$ python -q
>>> import numpy as np
>>> np.set_printoptions(precision=4, suppress=True, linewidth=200, floatmode="fixed")
>>> rnd = lambda a: np.round(a, 4) + 0
>>> J = np.diag(np.array([4, 0, 4, 3, 1])) + 5 * np.eye(5, k=1) + 5 * np.eye(5, k=-1)
>>> J
array([[4.0000, 5.0000, 0.0000, 0.0000, 0.0000],
       [5.0000, 0.0000, 5.0000, 0.0000, 0.0000],
       [0.0000, 5.0000, 4.0000, 5.0000, 0.0000],
       [0.0000, 0.0000, 5.0000, 3.0000, 5.0000],
       [0.0000, 0.0000, 0.0000, 5.0000, 1.0000]])
>>> vals, evecs = np.linalg.eigh(J)
>>> x = np.array([-2, 0, 1, -1, 0])
>>> rnd(x @ J @ x / (x @ x)), rnd(vals[0]), rnd(vals[-1])
(np.float64(2.1667), np.float64(-6.402), np.float64(11.3532))
>>> x @ J @ x
np.float64(13.0)
>>> np.abs(J).sum(axis=1).max(), rnd(np.abs(vals).max())
(np.float64(14.0), np.float64(11.3532))
>>> P = np.triu(np.array([[1, -3, -2, 0, -3],
...     [3, 3, 3, -1, 1],
...     [1, 2, 1, 2, -3],
...     [2, 1, 0, 1, 1],
...     [-2, 2, 3, 3, -2]]), 1) + np.eye(5)
>>> A2 = P @ J @ np.linalg.inv(P)
>>> A2
array([[ -11.0000,  -38.0000,   69.0000, -201.0000,  410.0000],
       [   5.0000,   30.0000,  -68.0000,  183.0000, -406.0000],
       [   0.0000,    5.0000,   -1.0000,    3.0000,   -4.0000],
       [   0.0000,    0.0000,    5.0000,   -2.0000,   23.0000],
       [   0.0000,    0.0000,    0.0000,    5.0000,   -4.0000]])
>>> P @ J - J @ P
array([[-15.0000,   2.0000, -30.0000, -20.0000,   4.0000],
       [  0.0000,  30.0000,  17.0000,   7.0000,  26.0000],
       [  0.0000,   0.0000,  -5.0000, -12.0000,   9.0000],
       [  0.0000,   0.0000,   0.0000,  -5.0000,  13.0000],
       [  0.0000,   0.0000,   0.0000,   0.0000,  -5.0000]])
>>> feats = np.loadtxt("a.csv", delimiter=",")
>>> feats
array([[ 1.0000, -2.0000,  4.0000, -8.0000],
       [ 1.0000, -1.0000,  1.0000, -1.0000],
       [ 1.0000,  0.0000,  0.0000,  0.0000]])
>>> # row 0 dominates
>>> A2 = feats / np.sqrt((feats ** 2).mean(axis=1, keepdims=True))
>>> rnd(np.linalg.norm(A2, axis=1))
array([2.0000, 2.0000, 2.0000])
>>> feats - feats.mean(axis=1, keepdims=True)
array([[ 2.2500, -0.7500,  5.2500, -6.7500],
       [ 1.0000, -1.0000,  1.0000, -1.0000],
       [ 0.7500, -0.2500, -0.2500, -0.2500]])
